$ python -q
>>> import numpy as np
>>> import numpy.linalg as la
>>> np.set_printoptions(precision=2, suppress=True, linewidth=160)
>>> data = np.loadtxt("out2.csv", delimiter=",")
>>> data
array([[ 0.11,  0.19, -0.11,  0.04,  0.19,  0.04,  0.11,  0.04],
       [ 0.19,  0.31, -0.19,  0.06,  0.31,  0.06,  0.19,  0.06],
       [-0.11, -0.19,  0.11, -0.04, -0.19, -0.04, -0.11, -0.04],
       [ 0.04,  0.06, -0.04,  0.01,  0.06,  0.01,  0.04,  0.01],
       [ 0.19,  0.31, -0.19,  0.06,  0.31,  0.06,  0.19,  0.06],
       [ 0.04,  0.06, -0.04,  0.01,  0.06,  0.01,  0.04,  0.01],
       [ 0.11,  0.19, -0.11,  0.04,  0.19,  0.04,  0.11,  0.04],
       [ 0.04,  0.06, -0.04,  0.01,  0.06,  0.01,  0.04,  0.01]])
>>> r0 = np.array([1, 3, 0])
>>> np.convolve(data[2], r0)
array([-0.11, -0.53, -0.45,  0.3 , -0.3 , -0.6 , -0.22, -0.38, -0.11,  0.  ])
>>> np.cross(data[2, :3], data[6, :3])
array([0., 0., 0.])
>>> la.lstsq(data[:-1].T, data[-1])[2]
np.int32(1)
>>> np.abs(np.diag(la.qr(data)[1])) > 1e-9
array([ True, False, False, False, False, False, False, False])
>>> np.round(np.trace(la.pinv(data) @ data), 2)
np.float64(1.0)
>>> data @ la.pinv(data) @ data
array([[ 0.11,  0.19, -0.11,  0.04,  0.19,  0.04,  0.11,  0.04],
       [ 0.19,  0.31, -0.19,  0.06,  0.31,  0.06,  0.19,  0.06],
       [-0.11, -0.19,  0.11, -0.04, -0.19, -0.04, -0.11, -0.04],
       [ 0.04,  0.06, -0.04,  0.01,  0.06,  0.01,  0.04,  0.01],
       [ 0.19,  0.31, -0.19,  0.06,  0.31,  0.06,  0.19,  0.06],
       [ 0.04,  0.06, -0.04,  0.01,  0.06,  0.01,  0.04,  0.01],
       [ 0.11,  0.19, -0.11,  0.04,  0.19,  0.04,  0.11,  0.04],
       [ 0.04,  0.06, -0.04,  0.01,  0.06,  0.01,  0.04,  0.01]])
>>> ev, vecs = la.eigh(data)
>>> x = np.array([3, 1, -4, -1, 3, 0, -3, 0])
>>> (np.sign(vecs[:, -1].round(6)) == np.sign(vecs[0, -1].round(6))).astype(int)
array([1, 1, 0, 1, 1, 1, 1, 1])
>>> round(float(x @ data @ x), 2)
12.01
>>> vecs * np.abs(ev) @ vecs.T
array([[ 0.11,  0.19, -0.11,  0.04,  0.19,  0.04,  0.11,  0.04],
       [ 0.19,  0.31, -0.19,  0.06,  0.31,  0.06,  0.19,  0.06],
       [-0.11, -0.19,  0.11, -0.04, -0.19, -0.04, -0.11, -0.04],
       [ 0.04,  0.06, -0.04,  0.01,  0.06,  0.01,  0.04,  0.01],
       [ 0.19,  0.31, -0.19,  0.06,  0.31,  0.06,  0.19,  0.06],
       [ 0.04,  0.06, -0.04,  0.01,  0.06,  0.01,  0.04,  0.01],
       [ 0.11,  0.19, -0.11,  0.04,  0.19,  0.04,  0.11,  0.04],
       [ 0.04,  0.06, -0.04,  0.01,  0.06,  0.01,  0.04,  0.01]])
>>> np.round(la.eigvalsh(data[1:, 1:]), 2) + 0
array([0.  , 0.  , 0.  , 0.  , 0.  , 0.  , 0.89])
>>> np.round(np.abs(data).sum(axis=1).max(), 2), np.round(np.abs(ev).max(), 2)
(np.float64(1.38), np.float64(1.0))
>>> r = la.matrix_rank(data)
>>> r
np.int64(1)
>>> N = la.svd(data)[2][r:].T
>>> [int(la.matrix_rank(np.delete(data, i, axis=0))) for i in range(8)]
[1, 1, 1, 1, 1, 1, 1, 1]
>>> la.matrix_rank(data.T @ data), la.matrix_rank(data @ data.T)
(np.int64(1), np.int64(1))
>>> [int(la.matrix_rank(data[:, :j + 1])) for j in range(8)]
[1, 1, 1, 1, 1, 1, 1, 1]
>>> N.shape
(8, 7)
>>> B = np.array([[2]])
>>> W2 = np.array([[1, 1, 0, 0, 5, 1, 0],
...     [4, 1, 3, 3, 3, 2, 0],
...     [1, 4, 5, 0, 3, 2, 0],
...     [4, 2, 0, 5, 0, 3, 0],
...     [5, 4, 3, 2, 1, 2, 2],
...     [3, 2, 4, 3, 1, 5, 3],
...     [3, 2, 0, 1, 0, 1, 1]])
>>> W0 = np.block([[B, np.array([[0, -1, 1, 1, 0, 2, 1]])], [np.zeros((7, 1)), W2]])
>>> W0
array([[ 2.,  0., -1.,  1.,  1.,  0.,  2.,  1.],
       [ 0.,  1.,  1.,  0.,  0.,  5.,  1.,  0.],
       [ 0.,  4.,  1.,  3.,  3.,  3.,  2.,  0.],
       [ 0.,  1.,  4.,  5.,  0.,  3.,  2.,  0.],
       [ 0.,  4.,  2.,  0.,  5.,  0.,  3.,  0.],
       [ 0.,  5.,  4.,  3.,  2.,  1.,  2.,  2.],
       [ 0.,  3.,  2.,  4.,  3.,  1.,  5.,  3.],
       [ 0.,  3.,  2.,  0.,  1.,  0.,  1.,  1.]])
>>> r0 = np.array([2, -2])
>>> np.array([np.convolve(row, r0, "same") for row in W0])
array([[  4.,  -4.,  -2.,   4.,   0.,  -2.,   4.,  -2.],
       [  0.,   2.,   0.,  -2.,   0.,  10.,  -8.,  -2.],
       [  0.,   8.,  -6.,   4.,   0.,   0.,  -2.,  -4.],
       [  0.,   2.,   6.,   2., -10.,   6.,  -2.,  -4.],
       [  0.,   8.,  -4.,  -4.,  10., -10.,   6.,  -6.],
       [  0.,  10.,  -2.,  -2.,  -2.,  -2.,   2.,   0.],
       [  0.,   6.,  -2.,   4.,  -2.,  -4.,   8.,  -4.],
       [  0.,   6.,  -2.,  -4.,   2.,  -2.,   2.,   0.]])
>>> np.cross(W0[4, :3], W0[7, :3])
array([2., 0., 0.])
>>> round(la.det(W0), 2)
np.float64(-5728.0)
>>> np.allclose(W0 @ W0.T, W0.T @ W0)
False
>>> (W0 - W0.T) / 2
array([[ 0. ,  0. , -0.5,  0.5,  0.5,  0. ,  1. ,  0.5],
       [ 0. ,  0. , -1.5, -0.5, -2. ,  0. , -1. , -1.5],
       [ 0.5,  1.5,  0. , -0.5,  0.5, -0.5,  0. , -1. ],
       [-0.5,  0.5,  0.5,  0. ,  0. ,  0. , -1. ,  0. ],
       [-0.5,  2. , -0.5,  0. ,  0. , -1. ,  0. , -0.5],
       [ 0. ,  0. ,  0.5,  0. ,  1. ,  0. ,  0.5,  1. ],
       [-1. ,  1. ,  0. ,  1. ,  0. , -0.5,  0. ,  1. ],
       [-0.5,  1.5,  1. ,  0. ,  0.5, -1. , -1. ,  0. ]])
>>> arr = np.load("block6.npy")
>>> arr
array([[ 2.,  2.,  1., -2.],
       [ 2.,  3., -1.,  2.],
       [ 0.,  0., -2.,  2.],
       [ 0.,  0.,  0.,  0.]])
>>> G = arr.T @ arr
>>> (arr @ arr.T).shape
(4, 4)
>>> np.round(la.eigvalsh(G)[::-1], 2) + 0
array([21.58, 16.88,  0.54,  0.  ])
>>> np.allclose(G, G.T)
True
>>> r = la.matrix_rank(arr)
>>> r
np.int64(3)
>>> N = la.svd(arr)[2][r:].T
>>> np.allclose(arr @ N, 0)
True
>>> np.round(arr @ N, 2) + 0
array([[0.],
       [0.],
       [0.],
       [0.]])
>>> N @ N.T
array([[ 0.51, -0.41,  0.2 ,  0.2 ],
       [-0.41,  0.33, -0.16, -0.16],
       [ 0.2 , -0.16,  0.08,  0.08],
       [ 0.2 , -0.16,  0.08,  0.08]])
>>> [int(la.matrix_rank(arr[:i])) for i in range(1, len(arr) + 1)]
[1, 2, 3, 3]
>>> left, sig, Vh = la.svd(arr)
>>> np.argmax(sig[:-1] / (sig[1:] + 1e-6)) + 1
np.int64(3)
>>> B = left[:, :3] @ np.diag(sig[:3]) @ Vh[:3]
>>> la.matrix_rank(arr, rtol=0.05)
np.int64(3)
>>> mat = np.load("data.npy")
>>> mat
array([[ 0,  3, 12,  5],
       [ 0,  0,  0,  0],
       [ 0,  0, 12,  5],
       [ 0,  0,  8,  3],
       [ 0,  0,  4,  1],
       [ 0,  0, 12,  5],
       [ 0,  0, 20,  9],
       [ 0,  3,  6,  2],
       [ 9, 13,  6,  2],
       [ 9, 13,  0,  0],
       [23, 27,  0,  0],
       [27, 31,  0,  0],
       [ 3,  7,  0,  0],
       [31, 35,  0,  0],
       [ 3,  7,  0,  0],
       [ 0,  1,  6,  2],
       [ 0,  1,  0,  0],
       [ 0,  0, 16,  7],
       [ 0,  0, 14,  6],
       [ 0,  1, 16,  7],
       [ 0,  0,  0,  0],
       [11, 15,  0,  0],
       [ 0,  0,  2,  0],
       [ 0,  3,  0,  0],
       [ 0,  0,  0,  0],
       [ 0,  3, 18,  8],
       [15, 19,  0,  0],
       [21, 25,  0,  0],
       [ 7, 11,  2,  0],
       [ 0,  0, 16,  7],
       [ 0,  0, 14,  6]])
>>> D = la.norm(mat[:, None] - mat[None], axis=-1)
>>> D.shape
(31, 31)
>>> la.matrix_rank(D ** 2)
np.int64(6)
>>> D[:5, :5]
array([[ 0.  , 13.34,  3.  ,  5.39,  9.43],
       [13.34,  0.  , 13.  ,  8.54,  4.12],
       [ 3.  , 13.  ,  0.  ,  4.47,  8.94],
       [ 5.39,  8.54,  4.47,  0.  ,  4.47],
       [ 9.43,  4.12,  8.94,  4.47,  0.  ]])
>>> D[24].round(6).argsort(kind="stable")[:4]
array([ 1, 20, 24, 16])
>>> np.flatnonzero(D[24] < D.mean() / 2)
array([ 1,  3,  4,  7, 12, 14, 15, 16, 20, 22, 23, 24])
>>> x = np.array([3, 1, 0, 0])
>>> target = mat @ x
>>> np.round(la.lstsq(mat, target)[0], 2) + 0
array([3., 1., 0., 0.])
>>> target
array([  3,   0,   0,   0,   0,   0,   0,   3,  40,  40,  96, 112,  16, 128,  16,   1,   1,   0,   0,   1,   0,  48,   0,   3,   0,   3,  64,  88,  32,   0,
         0])
>>> rng = np.random.default_rng(407)
>>> target = target + 0.1 * rng.normal(size=31)
>>> target
array([  3.04,  -0.01,   0.1 ,  -0.09,   0.08,  -0.01,   0.04,   3.06,  39.96,  40.03,  95.86, 112.09,  16.07, 127.87,  16.16,   1.04,   0.95,  -0.01,  -0.03,
         1.05,  -0.01,  48.04,  -0.2 ,   2.93,   0.05,   2.7 ,  63.94,  88.05,  32.15,   0.04,   0.05])
>>> c, *_ = la.lstsq(mat, target)
>>> c.round()
array([ 3.,  1.,  0., -0.])
>>> labels = mat[:, 3] > np.median(mat[:, 3])
>>> r0 = mat[labels].mean(axis=0) - mat[~labels].mean(axis=0)
>>> labels.astype(int)
array([1, 0, 1, 1, 1, 1, 1, 1, 1, 0, 0, 0, 0, 0, 0, 1, 0, 1, 1, 1, 0, 0, 0, 0, 0, 1, 0, 0, 0, 1, 1])
>>> ((mat - mat.mean(axis=0)) @ r0 > 0).astype(int)
array([1, 1, 1, 1, 1, 1, 1, 1, 0, 0, 0, 0, 0, 0, 0, 1, 1, 1, 1, 1, 1, 0, 1, 1, 1, 1, 0, 0, 0, 1, 1])
>>> r0
array([ -8.78, -10.53,  11.75,   5.  ])
